$ ipython --no-banner

In [1]: import numpy as np

In [2]: from numpy import linalg as LA

In [3]: np.set_printoptions(suppress=True, linewidth=100)

In [4]: def tidy(a):
   ...:     return np.round(a, 2) + 0
   ...: 

In [5]: K = np.load("run16.npy")

In [6]: K
Out[6]: 
array([[1, 0, 0, 3, 0, 3, 2, 1, 2, 1, 0],
       [0, 3, 1, 3, 3, 2, 1, 2, 0, 1, 0],
       [0, 3, 0, 1, 1, 3, 3, 1, 0, 1, 2],
       [1, 3, 1, 3, 1, 3, 1, 0, 3, 2, 1],
       [0, 3, 2, 0, 2, 3, 2, 0, 2, 1, 1],
       [3, 2, 3, 1, 0, 0, 3, 3, 2, 1, 0],
       [2, 2, 1, 0, 1, 1, 2, 2, 3, 0, 1],
       [1, 0, 1, 1, 1, 1, 3, 3, 1, 2, 3],
       [2, 3, 0, 0, 0, 1, 3, 3, 2, 3, 0],
       [1, 2, 2, 3, 0, 2, 0, 1, 0, 2, 0],
       [1, 6, 2, 9, 6, 7, 4, 5, 2, 3, 0]])

In [7]: def softmax(z):
   ...:     e = np.exp(z - z.max(axis=-1, keepdims=True))
   ...:     return e / e.sum(axis=-1, keepdims=True)
   ...: 

In [8]: tidy(softmax(K[6]))
Out[8]: array([0.12, 0.12, 0.04, 0.02, 0.04, 0.04, 0.12, 0.12, 0.32, 0.02, 0.04])

In [9]: tidy(softmax(K[6] + 5))
Out[9]: array([0.12, 0.12, 0.04, 0.02, 0.04, 0.04, 0.12, 0.12, 0.32, 0.02, 0.04])

In [10]: tidy(softmax(K).sum(axis=1))
Out[10]: array([1., 1., 1., 1., 1., 1., 1., 1., 1., 1., 1.])

In [11]: scores = K @ K.T / np.sqrt(11)

In [12]: tidy(softmax(scores)[6] @ K)
Out[12]: array([1.  , 5.99, 2.  , 8.97, 5.98, 6.98, 4.  , 4.99, 2.  , 2.99, 0.  ])

In [13]: tidy(softmax(scores))
Out[13]: 
array([[0., 0., 0., 0., 0., 0., 0., 0., 0., 0., 1.],
       [0., 0., 0., 0., 0., 0., 0., 0., 0., 0., 1.],
       [0., 0., 0., 0., 0., 0., 0., 0., 0., 0., 1.],
       [0., 0., 0., 0., 0., 0., 0., 0., 0., 0., 1.],
       [0., 0., 0., 0., 0., 0., 0., 0., 0., 0., 1.],
       [0., 0., 0., 0., 0., 0., 0., 0., 0., 0., 1.],
       [0., 0., 0., 0., 0., 0., 0., 0., 0., 0., 1.],
       [0., 0., 0., 0., 0., 0., 0., 0., 0., 0., 1.],
       [0., 0., 0., 0., 0., 0., 0., 0., 0., 0., 1.],
       [0., 0., 0., 0., 0., 0., 0., 0., 0., 0., 1.],
       [0., 0., 0., 0., 0., 0., 0., 0., 0., 0., 1.]])
